% ipython --no-banner

In [1]: import numpy as np

In [2]: import numpy.linalg as la

In [3]: np.set_printoptions(precision=2, suppress=True, linewidth=200, sign=" ")

In [4]: def tidy(a):
   ...:     return np.round(a, 2) + 0
   ...: 

In [5]: m1 = np.load("out16.npy")

In [6]: tidy(m1)
Out[6]: 
array([[-0.79,  0.21, -0.58],
       [ 0.21, -0.79, -0.58],
       [-0.58, -0.58,  0.58]])

In [7]: r0 = np.array([-5, -2, -3])

In [8]: other = m1 + np.outer(r0, np.eye(3)[0])

In [9]: print(tidy(la.det(other) / la.det(m1)), tidy(1 + la.solve(m1, r0)[0]))
6.26 6.26

In [10]: la.matrix_rank(other - m1)
Out[10]: np.int64(1)

In [11]: print(tidy(la.svd(m1, compute_uv=False)))
[ 1.  1.  1.]

In [12]: print(tidy(la.norm(m1, axis=0)))
[ 1.  1.  1.]

In [13]: tidy(m1[:, 1] @ m1[:, 2])
Out[13]: np.float64(0.0)

In [14]: t = np.radians(180)

In [15]: R = np.eye(3)

In [16]: R[1, 1] = R[0, 0] = np.cos(t)

In [17]: R[1, 0], R[0, 1] = -np.sin(t), np.sin(t)

In [18]: tidy(R)
Out[18]: 
array([[-1.,  0.,  0.],
       [ 0., -1.,  0.],
       [ 0.,  0.,  1.]])

In [19]: other = m1 @ R.T

In [20]: tidy(la.det(R)), np.trace(R)
Out[20]: (np.float64(1.0), np.float64(-1.0))

In [21]: tidy(np.abs(other - m1).max(axis=0))
Out[21]: array([ 1.58,  1.58,  0.  ])

In [22]: print(tidy(la.svd(m1, compute_uv=False)), tidy(la.svd(other, compute_uv=False)))
[ 1.  1.  1.] [ 1.  1.  1.]

In [23]: np.allclose(la.norm(m1, axis=1), la.norm(other, axis=1))
Out[23]: True

In [24]: rng = np.random.default_rng(68)

In [25]: labels = rng.permutation(3)

In [26]: other = m1[:, labels] * rng.choice([-1, 1], 3)

In [27]: tidy(other)
Out[27]: 
array([[ 0.21,  0.79, -0.58],
       [-0.79, -0.21, -0.58],
       [-0.58,  0.58,  0.58]])

In [28]: Uu, _, Vt = la.svd(m1.T @ other)

In [29]: tidy(Uu @ Vt)
Out[29]: 
array([[ 0., -1.,  0.],
       [ 1.,  0.,  0.],
       [ 0.,  0.,  1.]])

In [30]: labels
Out[30]: array([ 1,  0,  2])
